% python3 -q
>>> import numpy as np
>>> import numpy.linalg as la
>>> np.set_printoptions(precision=2, suppress=True, linewidth=160)
>>> mat = np.load("out17.npy")
>>> print(mat)
[[-0.54 -0.35 -0.41 -0.01 -0.62]
 [ 0.38  0.01  0.26  0.14 -0.67]
 [ 0.   -0.46 -0.26 -0.55  0.28]
 [-0.42 -0.45  0.78  0.07  0.1 ]
 [-0.38  0.62  0.23 -0.62 -0.18]
 [-0.5   0.3  -0.19  0.53  0.22]]
>>> M2 = np.c_[mat[:, :3] @ np.array([[2, -5, -1], [4, 1, 0], [-5, -2, 2]]), np.array([8, -8, 7, -6, -8, 4])]
>>> print(M2)
[[-0.45  3.18 -0.28  8.  ]
 [-0.52 -2.39  0.14 -8.  ]
 [-0.54  0.06 -0.52  7.  ]
 [-6.53  0.07  1.98 -6.  ]
 [ 0.57  2.04  0.83 -8.  ]
 [ 1.11  3.17  0.13  4.  ]]
>>> print(np.round(la.lstsq(mat, M2[:, 0])[0], 2) + 0)
[ 2.  4. -5.  0.  0.]
>>> print(la.matrix_rank(np.c_[mat, M2]))
6
>>> print(np.round(la.norm(M2 - mat @ la.lstsq(mat, M2)[0], axis=0), 2) + 0)
[0.   0.   0.   0.44]
>>> hat = mat @ la.solve(mat.T @ mat, mat.T)
>>> print(np.round(la.eigvalsh(hat), 2) + 0)
[0. 1. 1. 1. 1. 1.]
>>> print(np.allclose(hat @ hat, hat))
True
>>> x = np.array([5, -5, -1, 5, 0])
>>> rhs = mat @ x
>>> print(np.round(la.solve(mat.T @ mat, mat.T @ rhs), 2) + 0)
[ 5. -5. -1.  5.  0.]
>>> print(rhs)
[-0.62  2.29 -0.22 -0.28 -8.3  -1.14]
>>> rng = np.random.default_rng(41037)
>>> rhs = rhs + 0.05 * rng.normal(size=6)
>>> print(rhs)
[-0.62  2.17 -0.2  -0.25 -8.29 -1.13]
>>> beta, *_ = la.lstsq(mat, rhs)
>>> print([round(float(la.norm(la.solve(mat.T @ mat + lam * np.eye(5), mat.T @ rhs))), 2) for lam in (0, 1, 10, 100)])
[8.67, 4.34, 0.79, 0.09]
>>> print(beta)
[ 4.93 -5.01 -1.02  4.97  0.09]
>>> print(round(la.norm(rhs - mat @ beta), 2))
0.05
